% ipython --no-banner

In [1]: import numpy as np

In [2]: import numpy.linalg as la

In [3]: np.set_printoptions(suppress=True, linewidth=140)

In [4]: tidy = lambda a: np.round(a, 4) + 0

In [5]: rng = np.random.default_rng(4304)

In [6]: idx = rng.integers(0, 2, 4)

In [7]: F = np.array([[1, 1, 2, 1], [0, 0, 2, 2], [0, 2, 2, 0], [2, 0, 3, 3]]) * (idx[:, None] == idx)

In [8]: print(F)
[[1 0 0 0]
 [0 0 2 2]
 [0 2 2 0]
 [0 0 3 3]]

In [9]: print(np.flatnonzero(la.matrix_power((F != 0) + (F.T != 0) + np.eye(4), 4)[3]))
[1 2 3]

In [10]: print((F != 0).astype(int))
[[1 0 0 0]
 [0 0 1 1]
 [0 1 1 0]
 [0 0 1 1]]

In [11]: print(F @ F)
[[ 1  0  0  0]
 [ 0  4 10  6]
 [ 0  4  8  4]
 [ 0  6 15  9]]

In [12]: print(tidy(np.sort(la.eigvals(F).real)))
[0.     0.4384 1.     4.5616]

In [13]: K = np.array([[2, 5, 4], [-4, -1, -2], [-1, 2, 1], [-3, 0, -1]])

In [14]: # looks like rank 2

In [15]: x0 = np.array([1, 0, 4])

In [16]: h1 = np.maximum(K @ x0, 0)

In [17]: print(np.flatnonzero(h1 > 1e-9))
[0 2]

In [18]: print(h1)
[18  0  3  0]

In [19]: print(K.T @ h1)
[33 96 75]

In [20]: left, s, Vh = la.svd(K, full_matrices=False)

In [21]: print(tidy(np.sqrt((s ** 2).sum())), tidy(la.norm(K)))
9.0554 9.0554

In [22]: print(np.abs(left[:, 0]).round(6).argmax())
0

In [23]: print(left.shape, s.shape, Vh.shape)
(4, 3) (3,) (3, 3)

In [24]: M = np.load("mat.npy")

In [25]: print(M)
[[2 2 2]
 [2 4 4]
 [2 4 6]]

In [26]: # equal to its transpose

In [27]: q, V = la.qr(M[:, :2])[0], la.qr(M[:, 2:])[0]

In [28]: s = la.svd(q.T @ V, compute_uv=False)

In [29]: print(tidy(np.degrees(np.arccos(s.clip(0, 1)))))
[10.8934]

In [30]: print(tidy(s))
[0.982]

In [31]: low = la.cholesky(M)

In [32]: print(tidy(M / np.sqrt(np.outer(np.diag(M), np.diag(M)))))
[[1.     0.7071 0.5774]
 [0.7071 1.     0.8165]
 [0.5774 0.8165 1.    ]]

In [33]: print(la.eigvalsh(M).min() > 0)
True

In [34]: print(tidy(low))
[[1.4142 0.     0.    ]
 [1.4142 1.4142 0.    ]
 [1.4142 1.4142 1.4142]]

In [35]: print(tidy(np.diag(low) ** 2))
[2. 2. 2.]

In [36]: print(tidy(low @ low.T))
[[2. 2. 2.]
 [2. 4. 4.]
 [2. 4. 6.]]

In [37]: A = np.loadtxt("case4.csv", delimiter=",")

In [38]: print(tidy(A))
[[ 0.1101 -0.0944 -0.0944 -0.2831]
 [-0.0944  0.0809  0.0809  0.2427]
 [-0.0944  0.0809  0.0809  0.2427]
 [-0.2831  0.2427  0.2427  0.7281]]

In [39]: r0, v = A[3], A[0]

In [40]: print(tidy(r0 @ r0))
0.7281

In [41]: p = (r0 @ v) / (r0 @ r0) * r0

In [42]: print(tidy(np.outer(r0, v)))
[[-0.0312  0.0267  0.0267  0.0802]
 [ 0.0267 -0.0229 -0.0229 -0.0687]
 [ 0.0267 -0.0229 -0.0229 -0.0687]
 [ 0.0802 -0.0687 -0.0687 -0.2062]]

In [43]: print(v - p)
[0. 0. 0. 0.]

In [44]: print(tidy(p))
[ 0.1101 -0.0944 -0.0944 -0.2831]
